$ python -q
>>> import numpy as np
>>> np.set_printoptions(precision=1, suppress=True, linewidth=200, legacy="1.25")
>>> rd = lambda a: np.round(a, 1) + 0
>>> F = np.array([[-1.0, 1.0], [1.0, -1.0]])
>>> left, sigma, VT = np.linalg.svd(F)
>>> print(rd(sigma))
[2. 0.]
>>> print(np.argmax(sigma[:-1] / (sigma[1:] + 1e-6)) + 1)
1
>>> A2 = left[:, :1] @ np.diag(sigma[:1]) @ VT[:1]
>>> print(rd(np.abs(F - A2).max()))
0.0
>>> print(rd(np.linalg.norm(F - A2) / np.linalg.norm(F)))
0.0
>>> print(np.linalg.matrix_rank(A2))
1
>>> print(rd(np.linalg.norm(F - A2, 2)), rd(sigma[1]))
0.0 0.0
>>> print(np.linalg.matrix_rank(F, rtol=0.05))
1
>>> print(rd(A2))
[[-1.  1.]
 [ 1. -1.]]
>>> P = np.triu(np.array([[2, -3], [3, 0]]), 1) + np.eye(2)
>>> A2 = P @ F @ np.linalg.inv(P)
>>> print(P @ F - F @ P)
[[-3.  0.]
 [ 0.  3.]]
>>> print(np.trace(A2), np.trace(F))
-2.0 -2.0
>>> print(np.linalg.matrix_rank(A2))
1
>>> print([round(float(np.linalg.det(F[:i, :i])), 2) + 0 for i in range(1, 3)])
[-1.0, 0.0]
>>> print(np.all(np.linalg.eigvalsh(F) > 0))
False
>>> arr = np.loadtxt("mat.csv", delimiter=",")
>>> print(rd(arr))
[[-23.6  -1.8  -1.1 -13.8  -6.4]
 [-16.    0.7  -3.2  -8.7  -4.5]
 [-11.6   1.7  -3.9  -5.9  -3.4]
 [ -3.8   2.   -3.3  -1.8  -1.5]
 [ -1.9   1.4  -2.2  -1.   -1. ]
 [ -0.9   0.8  -1.3  -0.6  -0.6]
 [  0.4  -0.4   0.6   0.5   0.5]
 [  0.7  -0.5   1.1   1.1   1. ]
 [  5.7   6.8  -4.5  15.3   9.3]
 [ 11.3  15.9 -12.8  28.3  15.8]
 [ 19.3  28.2 -24.5  45.   23.9]
 [ 21.3  31.1 -27.3  48.8  25.7]]
>>> x0 = np.array([0, 0, 0, 3, 3])
>>> print(rd(arr @ np.eye(5)[0]))
[-23.6 -16.  -11.6  -3.8  -1.9  -0.9   0.4   0.7   5.7  11.3  19.3  21.3]
>>> print(rd(arr @ np.ones(5)))
[-46.7 -31.6 -23.   -8.4  -4.7  -2.6   1.7   3.4  32.6  58.4  91.8  99.6]
>>> gram = np.cov(arr, rowvar=False)
>>> print(rd(np.corrcoef(arr[:, 2], arr[:, 4])[0, 1]))
-0.9
>>> print(rd(np.linalg.eigvalsh(gram)[::-1]))
[919.5  37.7   3.4   0.    0. ]
>>> print(np.argwhere(np.triu(np.abs(np.corrcoef(arr.T)) > 0.8, 1)))
[[0 1]
 [0 3]
 [0 4]
 [1 2]
 [1 3]
 [1 4]
 [2 3]
 [2 4]
 [3 4]]
>>> print(np.argsort(-arr.std(axis=0).round(6), kind="stable"))
[3 0 1 4 2]
>>> print(gram.shape)
(5, 5)
>>> cen = arr - arr.mean(axis=0)
>>> left, sigma, VT = np.linalg.svd(cen, full_matrices=False)
>>> print(np.linalg.matrix_rank(cen))
3
>>> print(rd(cen.mean(axis=0)))
[0. 0. 0. 0. 0.]
>>> print(np.searchsorted(np.cumsum(sigma ** 2) / (sigma ** 2).sum(), 0.9) + 1)
1
>>> print(rd((sigma ** 2).sum() ** 2 / (sigma ** 4).sum()))
1.1
>>> print(rd(sigma ** 2 / (sigma ** 2).sum()))
[1. 0. 0. 0. 0.]
>>> print(rd(sigma))
[100.6  20.4   6.1   0.    0. ]
>>> left, sigma, VT = np.linalg.svd(F)
>>> evecs = VT[:(sigma > 1e-8).sum()]
>>> rng = np.random.default_rng(82380)
>>> x0 = F[0] + 4 * F[1] + rng.integers(2) * np.eye(2)[0]
>>> print(x0)
[ 4. -3.]
>>> print(rd(evecs.T @ evecs))
[[ 0.5 -0.5]
 [-0.5  0.5]]
>>> print(rd(np.diag(evecs.T @ evecs)))
[0.5 0.5]
>>> print(rd(np.linalg.norm(x0 - evecs.T @ evecs @ x0)))
0.7
>>> print(np.allclose(arr[:-1].T @ np.linalg.lstsq(arr[:-1].T, arr[-1])[0], arr[-1]))
True
>>> print(np.linalg.lstsq(arr[:-1].T, arr[-1])[2])
3
>>> print(np.unique(arr.round(6), axis=0).shape)
(12, 5)
>>> r0 = np.array([3, -3, 4]) + 0.5
>>> data = np.eye(3) - 2 * np.outer(r0, r0) / (r0 @ r0)
>>> print(rd(data))
[[ 0.4  0.5 -0.8]
 [ 0.5  0.7  0.6]
 [-0.8  0.6  0. ]]
>>> r0, g = data[2], data[0]
>>> print(r0 @ r0)
1.0
>>> print(r0 @ g)
0.0
>>> p = (r0 @ g) / (r0 @ r0) * r0
>>> print(p)
[-0.  0. -0.]
>>> print(rd(g - p))
[ 0.4  0.5 -0.8]
>>> print(rd(np.outer(r0, g)))
[[-0.3 -0.4  0.7]
 [ 0.2  0.3 -0.5]
 [ 0.   0.   0. ]]
>>> print(rd(np.linalg.eigvalsh(data).min()))
-1.0
>>> print(np.all(np.linalg.eigvalsh(data) > 0))
False
>>> E = np.array([[0, -3, 3], [0, 0, -2], [0, 0, 0]])
>>> left, sigma, VT = np.linalg.svd(E)
>>> print(np.argmax(sigma[:-1] / (sigma[1:] + 1e-6)) + 1)
2
>>> print(rd(sigma))
[4.5 1.3 0. ]
>>> A2 = left[:, :2] @ np.diag(sigma[:2]) @ VT[:2]
>>> print(rd(np.linalg.norm(E - A2) / np.linalg.norm(E)))
0.0
>>> print(rd(np.abs(E - A2).max()))
0.0
>>> print(np.linalg.matrix_rank(E, rtol=0.05))
2
>>> print(rd(A2))
[[ 0. -3.  3.]
 [ 0.  0. -2.]
 [ 0.  0.  0.]]
>>> A2 = np.array([[0, 1], [0, 2], [-3, 3], [2, 0]])
>>> basis = np.array([[0, -1, -2, 3, -2], [-2, 2, -3, -3, -2]])
>>> X = A2 @ basis + 0.1 * rng.normal(size=(4, 5))
>>> print(rd(X))
[[ -2.    1.8  -3.1  -3.   -2.1]
 [ -3.8   4.   -6.1  -6.   -4. ]
 [ -6.1   9.1  -2.9 -18.    0. ]
 [  0.1  -2.1  -4.    5.9  -3.9]]
>>> r = np.linalg.matrix_rank(E)
>>> print(r)
2
>>> N = np.linalg.svd(E)[2][r:].T
>>> print([int(np.linalg.matrix_rank(np.delete(E, i, axis=0))) for i in range(3)])
[1, 1, 2]
>>> print(N @ N.T)
[[1. 0. 0.]
 [0. 0. 0.]
 [0. 0. 0.]]
>>> print([int(np.linalg.matrix_rank(E[:, :j + 1])) for j in range(3)])
[0, 1, 2]
>>> print(np.linalg.matrix_rank(E.T @ E), np.linalg.matrix_rank(E @ E.T))
2 2
>>> print(N.shape)
(3, 1)
>>> O, evecs = np.linalg.qr(data[:, :1])[0], np.linalg.qr(data[:, 1:])[0]
>>> sigma = np.linalg.svd(O.T @ evecs, compute_uv=False)
>>> print((sigma > 0.9).sum())
0
>>> print(rd(np.linalg.norm(O @ O.T - evecs @ evecs.T, 2)))
1.0
>>> print(rd(sigma))
[0.]
>>> J = np.load("layer14.npy")
>>> print(J)
[[ 0  0  0]
 [ 0 -1  0]
 [ 0  0  2]]
>>> vals, evecs = np.linalg.eigh(J)
>>> print(vals)
[-1.  0.  2.]
>>> print(evecs.T @ J @ evecs)
[[-1.  0.  0.]
 [ 0.  0.  0.]
 [ 0.  0.  2.]]
>>> print(evecs.T @ evecs)
[[1. 0. 0.]
 [0. 1. 0.]
 [0. 0. 1.]]
>>> print(np.abs(evecs[:, -1]))
[0. 0. 1.]
>>> print((vals > 1e-8).sum(), (vals < -1e-8).sum())
1 1
>>> print(np.unique(vals.round(6) + 0, return_counts=True)[1])
[1 1 1]
>>> print(rd(np.linalg.eigvalsh(J @ J)))
[0. 1. 4.]
